% python3 -q
>>> import numpy as np
>>> from numpy import linalg as LA
>>> np.set_printoptions(precision=2, suppress=True, linewidth=200, legacy="1.25")
>>> feats = np.array([[2, 1, 2, 2, 2, 2, 2, 0],
...     [2, 1, 2, 1, 2, 1, 2, 0],
...     [1, 2, 2, 1, 2, 2, 0, 2],
...     [2, 2, 2, 0, 2, 2, 1, 2],
...     [2, 0, 0, 1, 1, 1, 0, 0],
...     [0, 2, 2, 1, 0, 0, 0, 0],
...     [1, 0, 1, 1, 0, 1, 2, 2],
...     [0, 1, 2, 1, 1, 0, 0, 2],
...     [1, 2, 2, 1, 1, 1, 2, 2],
...     [2, 2, 0, 0, 0, 1, 2, 2]])
>>> feats[9] = feats[7]
>>> feats
array([[2, 1, 2, 2, 2, 2, 2, 0],
       [2, 1, 2, 1, 2, 1, 2, 0],
       [1, 2, 2, 1, 2, 2, 0, 2],
       [2, 2, 2, 0, 2, 2, 1, 2],
       [2, 0, 0, 1, 1, 1, 0, 0],
       [0, 2, 2, 1, 0, 0, 0, 0],
       [1, 0, 1, 1, 0, 1, 2, 2],
       [0, 1, 2, 1, 1, 0, 0, 2],
       [1, 2, 2, 1, 1, 1, 2, 2],
       [0, 1, 2, 1, 1, 0, 0, 2]])
>>> print(feats.reshape(2, -1))
[[2 1 2 2 2 2 2 0 2 1 2 1 2 1 2 0 1 2 2 1 2 2 0 2 2 2 2 0 2 2 1 2 2 0 0 1 1 1 0 0]
 [0 2 2 1 0 0 0 0 1 0 1 1 0 1 2 2 0 1 2 1 1 0 0 2 1 2 2 1 1 1 2 2 0 1 2 1 1 0 0 2]]
>>> feats.ravel(order="F")
array([2, 2, 1, 2, 2, 0, 1, 0, 1, 0, 1, 1, 2, 2, 0, 2, 0, 1, 2, 1, 2, 2, 2, 2, 0, 2, 1, 2, 2, 2, 2, 1, 1, 0, 1, 1, 1, 1, 1, 1, 2, 2, 2, 2, 1, 0, 0, 1, 1, 1, 2, 1, 2, 2, 1, 0, 1, 0, 1, 0, 2, 2, 0, 1,
       0, 0, 2, 0, 2, 0, 0, 0, 2, 2, 0, 0, 2, 2, 2, 2])
>>> T = feats.reshape(10, 2, -1)
>>> print(T[:, 0])
[[2 1 2 2]
 [2 1 2 1]
 [1 2 2 1]
 [2 2 2 0]
 [2 0 0 1]
 [0 2 2 1]
 [1 0 1 1]
 [0 1 2 1]
 [1 2 2 1]
 [0 1 2 1]]
>>> np.swapaxes(T, 1, 2)[9]
array([[0, 1],
       [1, 0],
       [2, 0],
       [1, 2]])
>>> T.shape
(10, 2, 4)
>>> np.einsum("ihd,ihd->ih", T, T)
array([[13, 12],
       [10,  9],
       [10, 12],
       [12, 13],
       [ 5,  2],
       [ 9,  0],
       [ 3,  9],
       [ 6,  5],
       [10, 10],
       [ 6,  5]])
